>>> import numpy as np
>>> from numpy import linalg as LA
>>> np.set_printoptions(suppress=True, linewidth=100)
>>> arr = 0.2 ** np.abs(np.subtract.outer(np.arange(3), np.arange(3)))
>>> arr.round(1) + 0
array([[1. , 0.2, 0. ],
       [0.2, 1. , 0.2],
       [0. , 0.2, 1. ]])
>>> vec = np.array([1, 2, 2])
>>> target = arr @ vec
>>> c, lr = np.zeros(3), 1 / LA.norm(arr, 2) ** 2
>>> for i in range(20):
...     c -= lr * arr.T @ (arr @ c - target)
...     if i % 5 == 0: print(i, round(LA.norm(arr @ c - target), 1))
... 
0 0.3
5 0.0
10 0.0
15 0.0
>>> round(float(LA.cond(arr)), 1)
1.8
>>> c.round(1)
array([1., 2., 2.])
>>> out = np.array([[1, -2, 2], [-1, -1, -1]])
>>> C = np.kron(out, arr)
>>> print(LA.matrix_rank(C))
6
>>> vec = np.ones(3)
>>> for _ in range(3):
...     vec = arr @ vec
...     vec /= LA.norm(vec)
...     print(round(vec @ arr @ vec, 1))
... 
1.3
1.3
1.3
>>> round(LA.eigvalsh(arr)[-1], 1)
np.float64(1.3)
>>> vec.round(1)
array([0.5, 0.7, 0.5])
>>> Q, Rm = LA.qr(arr)
>>> Q.round(1) + 0
array([[-1. ,  0.2,  0. ],
       [-0.2, -1. , -0.2],
       [ 0. , -0.2,  1. ]])
>>> np.round(Q @ Rm, 1) + 0
array([[1. , 0.2, 0. ],
       [0.2, 1. , 0.2],
       [0. , 0.2, 1. ]])
>>> np.round(np.trace(Q @ Q.T), 1)
np.float64(3.0)
>>> Q.shape, Rm.shape
((3, 3), (3, 3))
>>> E = np.loadtxt("block8.csv", delimiter=",")
>>> E
array([[1., 3., 1.],
       [0., 1., 3.],
       [0., 0., 0.]])
>>> left, s, vt = LA.svd(E)
>>> print(s.round(1))
[4.1 2.1 0. ]
>>> out = left[:, :2] @ np.diag(s[:2]) @ vt[:2]
>>> LA.matrix_rank(out)
np.int64(2)
>>> round(float(LA.norm(E - out) / LA.norm(E)), 1)
0.0
>>> left, s, vt = LA.svd(E, full_matrices=False)
>>> round(np.sqrt((s ** 2).sum()), 1), round(LA.norm(E), 1)
(np.float64(4.6), np.float64(4.6))
>>> print(np.abs(left[:, 0]).round(6).argmax())
0
>>> np.round(left.T @ E @ vt.T, 1) + 0
array([[4.1, 0. , 0. ],
       [0. , 2.1, 0. ],
       [0. , 0. , 0. ]])
>>> np.round(np.cumsum(s ** 2) / np.sum(s ** 2), 1)
array([0.8, 1. , 1. ])
>>> print(LA.matrix_rank(E, rtol=0.1))
2
>>> print([round(float(x), 1) for x in LA.svd(E, compute_uv=False)[:3]])
[4.1, 2.1, 0.0]
>>> print(np.argsort(-LA.norm(E, axis=0).round(6), kind="stable")[:3])
[1 2 0]
>>> print(round(float(LA.norm(E, 2) / LA.norm(E)), 1))
0.9
